$ python -q
>>> import numpy as np
>>> np.set_printoptions(suppress=True, linewidth=100)
>>> rd = lambda a: np.round(a, 2) + 0
>>> feats = np.loadtxt("data.csv", delimiter=",")
>>> feats
array([[ 9.,  2., -3., -2.],
       [ 0., -2.,  0., -4.],
       [18.,  2., -6., -8.],
       [ 0.,  2.,  0.,  4.]])
>>> # looks like rank 2
>>> vec = np.array([1, 3, 3, 2])
>>> feats * vec
array([[  9.,   6.,  -9.,  -4.],
       [  0.,  -6.,   0.,  -8.],
       [ 18.,   6., -18., -16.],
       [  0.,   6.,   0.,   8.]])
>>> (feats * vec).sum(axis=1)
array([  2., -14., -10.,  14.])
>>> feats @ np.eye(4)[2]
array([-3.,  0., -6.,  0.])
>>> feats @ np.ones(4)
array([ 6., -6.,  6.,  6.])
>>> left, sig, vt = np.linalg.svd(feats)
>>> evecs = vt[:(sig > 1e-8).sum()]
>>> rng = np.random.default_rng(50)
>>> vec = feats[3] + -3 * feats[0] + rng.integers(2) * np.eye(4)[0]
>>> vec
array([-26.,  -4.,   9.,  10.])
>>> print(np.linalg.matrix_rank(np.vstack([feats, vec])))
3
>>> rd(np.linalg.norm(vec - evecs.T @ evecs @ vec))
np.float64(0.41)
>>> np.allclose(evecs.T @ evecs @ vec, vec)
False
>>> left, sig, vt = np.linalg.svd(feats)
>>> rd(sig)
array([22.92,  6.38,  0.  ,  0.  ])
>>> np.argmax(sig[:-1] / (sig[1:] + 1e-6)) + 1
np.int64(2)
>>> B = left[:, :2] @ np.diag(sig[:2]) @ vt[:2]
>>> np.linalg.matrix_rank(B)
np.int64(2)
>>> rd(np.linalg.norm(feats - B, 2)), rd(sig[2])
(np.float64(0.0), np.float64(0.0))
>>> print(rd(np.abs(feats - B).max()))
0.0
>>> np.linalg.matrix_rank(feats, rtol=0.05)
np.int64(2)
>>> rd(np.linalg.norm(feats - B) / np.linalg.norm(feats))
np.float64(0.0)
>>> J = np.load("test19.npy")
>>> print(J)
[[-0.6   0.2  -1.3  -0.7   3.  ]
 [ 2.6   1.6   1.4  -1.   -0.1 ]
 [ 0.2  -1.   -1.7  -1.1   0.9 ]
 [ 0.6  -0.1  -0.7  -0.3  -1.  ]
 [ 0.9   0.    0.9   0.    0.9 ]
 [-0.5  -1.1  -0.7  -1.7  -1.2 ]
 [ 2.56  1.62  1.55 -1.04 -0.18]]
>>> B = np.c_[J[:, :2] @ np.array([[-2, 1], [-2, -2]]), np.array([-1, 4, 5, 0, 5, -2, 4])]
>>> print(rd(B))
[[ 0.8  -1.   -1.  ]
 [-8.4  -0.6   4.  ]
 [ 1.6   2.2   5.  ]
 [-1.    0.8   0.  ]
 [-1.8   0.9   5.  ]
 [ 3.2   1.7  -2.  ]
 [-8.36 -0.68  4.  ]]
>>> print(rd(np.linalg.norm(np.linalg.qr(J)[0].T @ B, axis=0) ** 2 / ((B ** 2).sum(axis=0) + 1e-12)))
[1.   1.   0.97]
>>> np.linalg.matrix_rank(B)
np.int64(3)
>>> print(np.linalg.matrix_rank(np.c_[J, B]))
6
>>> vec = np.array([-6, 2, -9])
>>> target = B @ vec
>>> rd(np.linalg.lstsq(B, target)[0])
array([-6.,  2., -9.])
>>> rd(np.linalg.pinv(B) @ B)
array([[1., 0., 0.],
       [0., 1., 0.],
       [0., 0., 1.]])
>>> rd(np.linalg.solve(B.T @ B, B.T @ target))
array([-6.,  2., -9.])
>>> target = target + 0.1 * rng.normal(size=7)
>>> print(rd(target))
[  2.15  13.27 -50.34   7.77 -32.42   2.25  12.88]
>>> beta, *_ = np.linalg.lstsq(B, target)
>>> print(rd(B.T @ (target - B @ beta)))
[0. 0. 0.]
>>> rd(beta)
array([-6.03,  2.07, -9.04])
>>> print(rd(np.linalg.norm(target - B @ beta)))
0.11
>>> [round(float(np.linalg.norm(np.linalg.solve(B.T @ B + lam * np.eye(3), B.T @ target))), 2) for lam in (0, 1, 10, 100)]
[11.06, 10.21, 7.69, 2.89]
>>> cov = J.T @ J
>>> rd(np.linalg.eigvalsh(cov)[::-1])
array([28.66, 13.66,  8.7 ,  1.24,  0.92])
>>> rd(np.diag(cov))
array([15.13,  7.44, 10.73,  6.76, 13.1 ])
>>> P = J @ np.linalg.solve(J.T @ J, J.T)
>>> rd(np.diag(P))
array([0.92, 0.49, 0.77, 0.56, 0.8 , 0.97, 0.5 ])
>>> print(np.allclose(P @ P, P))
True
>>> np.linalg.matrix_rank(np.eye(7) - P)
np.int64(2)
